% ipython --no-banner

In [1]: import numpy as np

In [2]: np.set_printoptions(precision=2, suppress=True, linewidth=140)

In [3]: M = np.load("test13.npy")

In [4]: M
Out[4]: 
array([[-1,  8,  6],
       [ 2,  2,  6],
       [ 2, -4,  0]])

In [5]: t = np.radians(30)

In [6]: Rm = np.eye(3)

In [7]: Rm[0, 0] = Rm[1, 1] = np.cos(t)

In [8]: Rm[0, 1], Rm[1, 0] = -np.sin(t), np.sin(t)

In [9]: Rm
Out[9]: 
array([[ 0.87, -0.5 ,  0.  ],
       [ 0.5 ,  0.87,  0.  ],
       [ 0.  ,  0.  ,  1.  ]])

In [10]: M2 = M @ Rm.T

In [11]: print(np.allclose(np.linalg.norm(M, axis=1), np.linalg.norm(M2, axis=1)))
True

In [12]: np.allclose(M @ M.T, M2 @ M2.T)
Out[12]: True

In [13]: round(np.linalg.det(Rm), 2), round(float(np.trace(Rm)), 2)
Out[13]: (np.float64(1.0), 2.73)

In [14]: x = np.array([-8, 0, -2])

In [15]: h1 = np.maximum(M @ x, 0)

In [16]: h1
Out[16]: array([0, 0, 0])

In [17]: M * (h1 > 1e-9)[:, None]
Out[17]: 
array([[0, 0, 0],
       [0, 0, 0],
       [0, 0, 0]])

In [18]: feats = np.load("run17.npy")

In [19]: feats
Out[19]: 
array([[ 0, -3,  0],
       [ 0,  0,  0],
       [ 0,  2,  0]])

In [20]: # rows and columns are dependent

In [21]: rng = np.random.default_rng(16)

In [22]: labels = rng.permutation(3)

In [23]: print(labels)
[1 0 2]

In [24]: M2 = feats[labels][:, labels]

In [25]: np.trace(M2)
Out[25]: np.int64(0)

In [26]: print(M2)
[[ 0  0  0]
 [-3  0  0]
 [ 2  0  0]]

In [27]: round(np.linalg.det(M2), 2), np.round(np.linalg.det(feats[labels]), 2)
Out[27]: (np.float64(0.0), np.float64(0.0))

In [28]: print(np.sort(np.abs(np.linalg.eigvals(M2))))
[0. 0. 0.]

In [29]: np.linalg.matrix_power(M2, 4)
Out[29]: 
array([[0, 0, 0],
       [0, 0, 0],
       [0, 0, 0]])

In [30]: round(np.linalg.det(M2), 2)
Out[30]: np.float64(0.0)

In [31]: print(np.allclose(M2 @ M2.T, M2.T @ M2))
False

In [32]: print(round(np.abs(np.linalg.eigvals(M2)).max(), 2))
0.0

In [33]: (M2 - M2.T) / 2
Out[33]: 
array([[ 0. ,  1.5, -1. ],
       [-1.5,  0. ,  0. ],
       [ 1. ,  0. ,  0. ]])

In [34]: [round(float(x), 2) for x in np.linalg.svd(feats, compute_uv=False)[:3]]
Out[34]: [3.61, 0.0, 0.0]

In [35]: np.linalg.matrix_rank(feats, rtol=0.1)
Out[35]: np.int64(1)

In [36]: feats[:, 0] @ feats[:, 2]
Out[36]: np.int64(0)

In [37]: print(np.linalg.svd(feats, compute_uv=False))
[3.61 0.   0.  ]

In [38]: arr = np.eye(4, dtype=int)[rng.permutation(4)] * np.array([2, 1, -1, 1])

In [39]: arr
Out[39]: 
array([[ 2,  0,  0,  0],
       [ 0,  0,  0,  1],
       [ 0,  1,  0,  0],
       [ 0,  0, -1,  0]])

In [40]: # splits into 2 blocks

In [41]: T = np.stack([arr, -1 * arr, arr[::-1]])

In [42]: np.linalg.matrix_rank(T.reshape(3, -1))
Out[42]: np.int64(2)

In [43]: np.einsum("bij,cij->bc", T, T)
Out[43]: 
array([[ 7, -7,  0],
       [-7,  7,  0],
       [ 0,  0,  7]])

In [44]: np.linalg.det(T)
Out[44]: array([-2., -2., -2.])

In [45]: print(T.shape)
(3, 4, 4)

In [46]: np.linalg.norm(T, axis=(1, 2))
Out[46]: array([2.65, 2.65, 2.65])

In [47]: round(float(np.linalg.det(arr)), 2)
Out[47]: -2.0

In [48]: np.flatnonzero(np.linalg.matrix_power((arr != 0) + (arr.T != 0) + np.eye(4), 4)[3])
Out[48]: array([1, 2, 3])

In [49]: arr @ arr
Out[49]: 
array([[ 4,  0,  0,  0],
       [ 0,  0, -1,  0],
       [ 0,  0,  0,  1],
       [ 0, -1,  0,  0]])

In [50]: x = np.array([7, 3, 2, 1])

In [51]: target = arr @ x

In [52]: target
Out[52]: array([14,  1,  3, -2])

In [53]: np.linalg.solve(arr, target)
Out[53]: array([7., 3., 2., 1.])

In [54]: np.linalg.solve(arr, target + arr[:, 1])
Out[54]: array([7., 4., 2., 1.])

In [55]: np.linalg.eigvals(arr)
Out[55]: array([-1. +0.j  ,  0.5+0.87j,  0.5-0.87j,  2. +0.j  ])

In [56]: round(np.linalg.det(arr[::-1]), 2)
Out[56]: np.float64(-2.0)

In [57]: np.einsum("ii->", arr)
Out[57]: np.int64(2)

In [58]: round(float(np.linalg.eigvals(arr).sum().real), 2)
Out[58]: 2.0

In [59]: np.kron(np.eye(2, dtype=int), arr)
Out[59]: 
array([[ 2,  0,  0,  0,  0,  0,  0,  0],
       [ 0,  0,  0,  1,  0,  0,  0,  0],
       [ 0,  1,  0,  0,  0,  0,  0,  0],
       [ 0,  0, -1,  0,  0,  0,  0,  0],
       [ 0,  0,  0,  0,  2,  0,  0,  0],
       [ 0,  0,  0,  0,  0,  0,  0,  1],
       [ 0,  0,  0,  0,  0,  1,  0,  0],
       [ 0,  0,  0,  0,  0,  0, -1,  0]])

In [60]: np.diff(arr, axis=0)
Out[60]: 
array([[-2,  0,  0,  1],
       [ 0,  1,  0, -1],
       [ 0, -1, -1,  0]])

In [61]: arr - arr[0]
Out[61]: 
array([[ 0,  0,  0,  0],
       [-2,  0,  0,  1],
       [-2,  1,  0,  0],
       [-2,  0, -1,  0]])

In [62]: arr.sum(axis=0)
Out[62]: array([ 2,  1, -1,  1])

In [63]: np.abs(arr).max()
Out[63]: np.int64(2)

In [64]: np.linalg.svd(arr, compute_uv=False)
Out[64]: array([2., 1., 1., 1.])

In [65]: np.unravel_index(np.abs(arr).argmax(), arr.shape)
Out[65]: (np.int64(0), np.int64(0))

In [66]: print(arr.shape)
(4, 4)

In [67]: np.count_nonzero(arr)
Out[67]: np.int64(4)

In [68]: O, _ = np.linalg.qr(np.array([[1.2, 0.1, 0.0, 0.1],
    ...:     [0.3, 1.0, -0.8, 1.2],
    ...:     [-2.2, 0.4, 0.4, 0.6],
    ...:     [0.8, 0.2, -1.0, -1.6]]))

In [69]: evecs, _ = np.linalg.qr(np.array([[0.7, 1.1, 1.4, -2.0],
    ...:     [-0.3, 0.1, 0.7, 1.5],
    ...:     [-0.2, -1.2, -0.2, -0.6],
    ...:     [-1.2, 0.6, 0.6, 0.8]]))

In [70]: sig = 20 * 0.7 ** np.arange(4)

In [71]: X = O[:, :4] * sig @ evecs[:4]

In [72]: print(X)
[[  6.94  -0.43   9.31  -2.14]
 [ -3.73   2.85   9.14   8.6 ]
 [ -6.24 -11.14  -7.24   9.33]
 [  6.12   7.69   0.01   4.55]]

In [73]: x = np.array([2, -5, 4, -2])

In [74]: X @ (2 * x)
Out[74]: array([115.12,  -4.72,  -8.85, -70.59])

In [75]: X @ x
Out[75]: array([ 57.56,  -2.36,  -4.43, -35.29])

In [76]: np.linalg.norm(X @ x) <= np.linalg.norm(X, 2) * np.linalg.norm(x) + 1e-9
Out[76]: np.True_

In [77]: X @ np.eye(4)[3]
Out[77]: array([-2.14,  8.6 ,  9.33,  4.55])

In [78]: X @ np.ones(4)
Out[78]: array([ 13.68,  16.86, -15.28,  18.38])

In [79]: (X * x).sum(axis=1)
Out[79]: array([ 57.56,  -2.36,  -4.43, -35.29])

In [80]: np.sign((X @ x).round(6))
Out[80]: array([ 1., -1., -1., -1.])

In [81]: x = np.array([1, 0, 0, 0])

In [82]: target = X @ x

In [83]: target
Out[83]: array([ 6.94, -3.73, -6.24,  6.12])

In [84]: np.round(np.linalg.solve(X, target), 2) + 0
Out[84]: array([1., 0., 0., 0.])

In [85]: print(np.round(np.linalg.solve(X, X[:, 0]), 2) + 0)
[1. 0. 0. 0.]

In [86]: np.round(np.linalg.solve(X, -1 * target), 2) + 0
Out[86]: array([-1.,  0.,  0.,  0.])

In [87]: hat = np.triu(np.array([[4, 0, 3, 2], [5, 0, 4, 2], [4, 0, 3, 3], [2, 3, 4, 4]]), 1) + np.eye(4)

In [88]: M2 = hat @ X @ np.linalg.inv(hat)

In [89]: np.poly(M2)
Out[89]: array([    1.  ,    -7.11,    65.63, -2828.32, 18823.84])

In [90]: E = np.array([[0, 5, 1, 0], [0, 5, 0, 0], [-4, -5, 1, 0], [3, 0, -4, 0]])

In [91]: # rank 3

In [92]: x = np.array([2, 0, 0])

In [93]: np.einsum("ij,j->i", M, x)
Out[93]: array([-2,  4,  4])

In [94]: M @ x
Out[94]: array([-2,  4,  4])

In [95]: (M @ x).argmax()
Out[95]: np.int64(1)

In [96]: np.linalg.norm(M @ x) <= np.linalg.norm(M, 2) * np.linalg.norm(x) + 1e-9
Out[96]: np.True_

In [97]: O, _ = np.linalg.qr(np.array([[-0.4], [-0.9], [1.3]]))

In [98]: mat = O @ O.T

In [99]: mat
Out[99]: 
array([[ 0.06,  0.14, -0.2 ],
       [ 0.14,  0.3 , -0.44],
       [-0.2 , -0.44,  0.64]])

In [100]: # null space of dimension 2

In [101]: r = np.linalg.matrix_rank(mat)

In [102]: r
Out[102]: np.int64(1)

In [103]: null = np.linalg.svd(mat)[2][r:].T

In [104]: null @ null.T
Out[104]: 
array([[ 0.94, -0.14,  0.2 ],
       [-0.14,  0.7 ,  0.44],
       [ 0.2 ,  0.44,  0.36]])

In [105]: [int(np.linalg.matrix_rank(mat[:i])) for i in range(1, len(mat) + 1)]
Out[105]: [1, 1, 1]

In [106]: O, _ = np.linalg.qr(np.array([[-0.6, -0.2, 0.4], [0.4, 1.1, -0.4], [0.3, -1.1, -1.8]]))

In [107]: evecs, _ = np.linalg.qr(np.array([[-0.9, -0.1, -0.1, -0.5],
     ...:     [-0.1, -0.2, 0.9, 1.0],
     ...:     [-1.1, -0.2, -0.8, 0.9],
     ...:     [-0.1, 0.1, -0.6, -0.6]]))

In [108]: sig = 5 * 0.7 ** np.arange(3)

In [109]: F = O[:, :3] * sig @ evecs[:3]

In [110]: F
Out[110]: 
array([[ 1.22, -0.85, -3.86,  0.28],
       [-2.59,  2.07,  0.54, -1.43],
       [-2.31, -2.07,  1.29,  1.18]])

In [111]: r0 = np.array([1, 2])

In [112]: np.array([np.convolve(row, r0, "same") for row in F])
Out[112]: 
array([[ 1.22,  1.58, -5.57, -7.44],
       [-2.59, -3.11,  4.68, -0.36],
       [-2.31, -6.69, -2.85,  3.76]])

In [113]: np.cross(F[2, :3], F[0, :3])
Out[113]: array([ 9.08, -7.37,  4.49])

In [114]: print(np.correlate(F[2], F[0], "full"))
[-0.66  8.35 10.32 -5.69 -8.18  0.56  1.44]

In [115]: np.convolve(F[2], r0)
Out[115]: array([-2.31, -6.69, -2.85,  3.76,  2.37])

In [116]: cov = F.T @ F

In [117]: (F @ F.T).shape
Out[117]: (3, 3)

In [118]: round(float(np.trace(cov)), 2), round(float((F ** 2).sum()), 2)
Out[118]: (43.25, 43.25)

In [119]: np.linalg.matrix_rank(cov)
Out[119]: np.int64(3)

In [120]: K = rng.normal(size=(23, 3)) + 10 * np.array([5, -5, 5])

In [121]: K
Out[121]: 
array([[ 51.03, -48.18,  49.61],
       [ 50.54, -50.37,  48.58],
       [ 49.3 , -49.86,  49.08],
       [ 49.81, -48.88,  50.57],
       [ 50.57, -49.65,  49.82],
       [ 48.13, -49.01,  48.49],
       [ 50.22, -50.11,  50.14],
       [ 50.25, -50.33,  50.9 ],
       [ 48.71, -49.21,  48.31],
       [ 51.19, -50.51,  50.37],
       [ 51.51, -52.16,  49.69],
       [ 50.57, -49.1 ,  51.36],
       [ 50.61, -49.49,  50.11],
       [ 50.27, -49.93,  50.99],
       [ 50.16, -49.33,  51.62],
       [ 51.17, -50.34,  49.9 ],
       [ 50.73, -50.64,  48.17],
       [ 48.99, -49.46,  49.79],
       [ 49.64, -49.25,  48.95],
       [ 52.26, -49.98,  49.68],
       [ 52.04, -51.09,  49.5 ],
       [ 49.91, -50.96,  49.66],
       [ 50.58, -49.83,  49.95]])

In [122]: x = np.array([-2, 1, -5])

In [123]: h1 = np.maximum(K @ x, 0)

In [124]: h1
Out[124]: array([0., 0., 0., 0., 0., 0., 0., 0., 0., 0., 0., 0., 0., 0., 0., 0., 0., 0., 0., 0., 0., 0., 0.])

In [125]: K.T @ h1
Out[125]: array([0., 0., 0.])

In [126]: np.maximum(K @ (3 * x), 0)
Out[126]: array([0., 0., 0., 0., 0., 0., 0., 0., 0., 0., 0., 0., 0., 0., 0., 0., 0., 0., 0., 0., 0., 0., 0.])

In [127]: np.tanh(K @ x)
Out[127]: array([-1., -1., -1., -1., -1., -1., -1., -1., -1., -1., -1., -1., -1., -1., -1., -1., -1., -1., -1., -1., -1., -1., -1.])

In [128]: labels = K[:, 0] > np.median(K[:, 0])

In [129]: r0 = K[labels].mean(axis=0) - K[~labels].mean(axis=0)

In [130]: ((K - K.mean(axis=0)) @ r0 > 0).astype(int)
Out[130]: array([1, 1, 0, 0, 1, 0, 0, 1, 0, 1, 1, 1, 1, 0, 0, 1, 1, 0, 0, 1, 1, 0, 1])

In [131]: np.argsort(-np.abs(r0).round(6), kind="stable")
Out[131]: array([0, 1, 2])
